% ipython --no-banner

In [1]: import numpy as np

In [2]: from numpy import linalg as LA

In [3]: np.set_printoptions(precision=3, suppress=True, linewidth=200)

In [4]: X = np.loadtxt("sample18.csv", delimiter=",")

In [5]: X
Out[5]: 
array([[-1.,  1.,  1.,  1.,  0.,  0.,  2.],
       [-2.,  2.,  1.,  1.,  2.,  2.,  0.],
       [-2.,  2.,  2.,  0.,  0.,  0.,  0.],
       [-1.,  1.,  2.,  0.,  0.,  0.,  1.],
       [-2.,  2.,  2.,  1.,  0.,  1.,  1.],
       [ 0.,  0.,  2.,  2.,  2.,  2.,  0.],
       [-1.,  1.,  2.,  0.,  2.,  1.,  2.],
       [ 0.,  0.,  2.,  0.,  1.,  2.,  0.],
       [-1.,  1.,  0.,  2.,  2.,  2.,  2.],
       [-2.,  2.,  2.,  2.,  0.,  0.,  2.],
       [-1.,  1.,  1.,  1.,  2.,  0.,  2.],
       [ 0.,  0.,  0.,  1.,  2.,  0.,  2.],
       [-1.,  1.,  2.,  2.,  1.,  0.,  2.],
       [-1.,  1.,  2.,  1.,  2.,  1.,  0.]])

In [6]: rk = LA.matrix_rank(X)

In [7]: rk
Out[7]: np.int64(6)

In [8]: N = LA.svd(X)[2][rk:].T

In [9]: np.round(N[:, 0] / N[np.abs(N[:, 0]).round(6).argmax(), 0], 3) + 0
Out[9]: array([1., 1., 0., 0., 0., 0., 0.])

In [10]: [int(LA.matrix_rank(X[:i])) for i in range(1, len(X) + 1)]
Out[10]: [1, 2, 3, 4, 5, 6, 6, 6, 6, 6, 6, 6, 6, 6]

In [11]: np.allclose(X @ N, 0)
Out[11]: True

In [12]: x0 = np.array([0, 1, 0, 1, 0, 1, -1])

In [13]: a = np.maximum(X @ x0, 0)

In [14]: np.flatnonzero(a > 1e-9)
Out[14]: array([ 1,  2,  4,  5,  7,  8,  9, 12, 13])

In [15]: np.maximum(X @ x0, 0) - np.maximum(-X @ x0, 0)
Out[15]: array([ 0.,  5.,  2.,  0.,  3.,  4.,  0.,  2.,  3.,  2.,  0., -1.,  1.,  3.])

In [16]: np.unique(X.round(6), axis=0).shape
Out[16]: (14, 7)

In [17]: LA.lstsq(X[:-1].T, X[-1])[2]
Out[17]: np.int32(6)

In [18]: np.round(X @ LA.pinv(X) @ X, 3) + 0
Out[18]: 
array([[-1.,  1.,  1.,  1.,  0.,  0.,  2.],
       [-2.,  2.,  1.,  1.,  2.,  2.,  0.],
       [-2.,  2.,  2.,  0.,  0.,  0.,  0.],
       [-1.,  1.,  2.,  0.,  0.,  0.,  1.],
       [-2.,  2.,  2.,  1.,  0.,  1.,  1.],
       [ 0.,  0.,  2.,  2.,  2.,  2.,  0.],
       [-1.,  1.,  2.,  0.,  2.,  1.,  2.],
       [ 0.,  0.,  2.,  0.,  1.,  2.,  0.],
       [-1.,  1.,  0.,  2.,  2.,  2.,  2.],
       [-2.,  2.,  2.,  2.,  0.,  0.,  2.],
       [-1.,  1.,  1.,  1.,  2.,  0.,  2.],
       [ 0.,  0.,  0.,  1.,  2.,  0.,  2.],
       [-1.,  1.,  2.,  2.,  1.,  0.,  2.],
       [-1.,  1.,  2.,  1.,  2.,  1.,  0.]])

In [19]: np.abs(np.diag(LA.qr(X)[1])) > 1e-9
Out[19]: array([ True, False,  True,  True,  True,  True,  True])

In [20]: K = np.loadtxt("run18.csv", delimiter=",")

In [21]: K
Out[21]: 
array([[ -3.813,  -5.859, -25.452,   7.874,  -5.859, -21.577, -25.42 ,   7.843,  -3.906, -25.452, -21.483],
       [ -3.4  ,  -5.545, -24.225,   7.589,  -5.545, -20.628, -24.124,   7.488,  -3.699, -24.225, -20.329],
       [ -2.326,  -4.703, -20.898,   6.79 ,  -4.703, -18.038, -20.608,   6.499,  -3.15 , -20.898, -17.213],
       [ -1.881,  -4.34 , -19.446,   6.427,  -4.34 , -16.899, -19.074,   6.055,  -2.919, -19.446, -15.86 ],
       [ -1.366,  -3.905, -17.691,   5.976,  -3.905, -15.514, -17.222,   5.506,  -2.646, -17.691, -14.234],
       [ -0.209,  -2.84 , -13.287,   4.767,  -2.84 , -11.991, -12.582,   4.063,  -2.   , -13.287, -10.199],
       [  0.386,  -2.191, -10.505,   3.93 ,  -2.191,  -9.715,  -9.666,   3.092,  -1.628, -10.505,  -7.701],
       [  0.707,  -1.76 ,  -8.591,   3.31 ,  -1.76 ,  -8.117,  -7.673,   2.392,  -1.392,  -8.591,  -6.018],
       [  0.844,  -1.527,  -7.523,   2.943,  -1.527,  -7.21 ,  -6.569,   1.989,  -1.268,  -7.523,  -5.097],
       [  0.881,  -1.453,  -7.181,   2.822,  -1.453,  -6.916,  -6.216,   1.857,  -1.23 ,  -7.181,  -4.805],
       [  0.939,  -1.312,  -6.516,   2.581,  -1.312,  -6.34 ,  -5.534,   1.6  ,  -1.157,  -6.516,  -4.244],
       [  0.987,  -1.138,  -5.679,   2.266,  -1.138,  -5.606,  -4.683,   1.27 ,  -1.069,  -5.679,  -3.55 ],
       [  1.   ,  -1.018,  -5.087,   2.035,  -1.018,  -5.079,  -4.088,   1.035,  -1.009,  -5.087,  -3.07 ],
       [  0.998,  -0.946,  -4.728,   1.89 ,  -0.946,  -4.754,  -3.728,   0.891,  -0.973,  -4.728,  -2.783],
       [  0.972,  -0.82 ,  -4.08 ,   1.621,  -0.82 ,  -4.161,  -3.09 ,   0.631,  -0.909,  -4.08 ,  -2.28 ],
       [  0.912,  -0.696,  -3.424,   1.337,  -0.696,  -3.546,  -2.457,   0.37 ,  -0.845,  -3.424,  -1.789],
       [  0.755,  -0.529,  -2.506,   0.918,  -0.529,  -2.654,  -1.61 ,   0.022,  -0.748,  -2.506,  -1.151],
       [  0.489,  -0.369,  -1.593,   0.485,  -0.369,  -1.716,  -0.851,  -0.257,  -0.619,  -1.593,  -0.608],
       [  0.33 ,  -0.293,  -1.176,   0.296,  -0.293,  -1.267,  -0.555,  -0.325,  -0.53 ,  -1.176,  -0.407],
       [  0.084,  -0.153,  -0.521,   0.064,  -0.153,  -0.548,  -0.196,  -0.262,  -0.299,  -0.521,  -0.164],
       [  0.021,  -0.08 ,  -0.254,   0.015,  -0.08 ,  -0.261,  -0.089,  -0.151,  -0.159,  -0.254,  -0.081],
       [  0.001,  -0.017,  -0.052,   0.001,  -0.017,  -0.052,  -0.017,  -0.034,  -0.034,  -0.052,  -0.017],
       [  0.006,   0.046,   0.135,   0.004,   0.046,   0.133,   0.044,   0.094,   0.092,   0.135,   0.046],
       [  0.914,   0.822,   2.005,   0.462,   0.822,   1.663,   0.813,   1.654,   1.534,   2.005,   1.044],
       [  1.081,   0.924,   2.237,   0.536,   0.924,   1.83 ,   0.934,   1.839,   1.71 ,   2.237,   1.202],
       [  1.14 ,   0.96 ,   2.317,   0.562,   0.96 ,   1.888,   0.977,   1.903,   1.771,   2.317,   1.257],
       [  1.263,   1.032,   2.482,   0.615,   1.032,   2.004,   1.066,   2.031,   1.894,   2.482,   1.373],
       [  2.318,   1.62 ,   3.818,   1.043,   1.62 ,   2.92 ,   1.852,   3.009,   2.864,   3.818,   2.374],
       [  3.615,   2.3  ,   5.375,   1.524,   2.3  ,   3.948,   2.868,   4.031,   3.934,   5.375,   3.629],
       [  4.104,   2.549,   5.951,   1.695,   2.549,   4.323,   3.262,   4.384,   4.317,   5.951,   4.11 ],
       [  8.398,   4.671,  10.945,   3.067,   4.671,   7.513,   6.935,   7.077,   7.443,  10.945,   8.469],
       [  9.279,   5.098,  11.967,   3.326,   5.098,   8.159,   7.724,   7.569,   8.051,  11.967,   9.388],
       [ 12.444,   6.62 ,  15.644,   4.216,   6.62 ,  10.476,  10.632,   9.227,  10.179,  15.644,  12.74 ],
       [ 14.198,   7.458,  17.689,   4.685,   7.458,  11.762,  12.286,  10.088,  11.331,  17.689,  14.628],
       [ 17.319,   8.944,  21.345,   5.487,   8.944,  14.057,  15.289,  11.543,  13.344,  21.345,  18.032],
       [ 20.818,  10.604,  25.468,   6.345,  10.604,  16.645,  18.733,  13.08 ,  15.558,  25.468,  21.905],
       [ 23.958,  12.09 ,  29.186,   7.084,  12.09 ,  18.978,  21.88 ,  14.39 ,  17.514,  29.186,  25.422],
       [ 26.696,  13.384,  32.443,   7.708,  13.384,  21.023,  24.663,  15.489,  19.201,  32.443,  28.517]])

In [22]: Xc = K - K.mean(axis=0)

In [23]: evecs = LA.svd(Xc)[2][:3]

In [24]: out = Xc - Xc @ evecs.T @ evecs

In [25]: round(LA.norm(out) / LA.norm(Xc), 3)
Out[25]: np.float64(0.0)
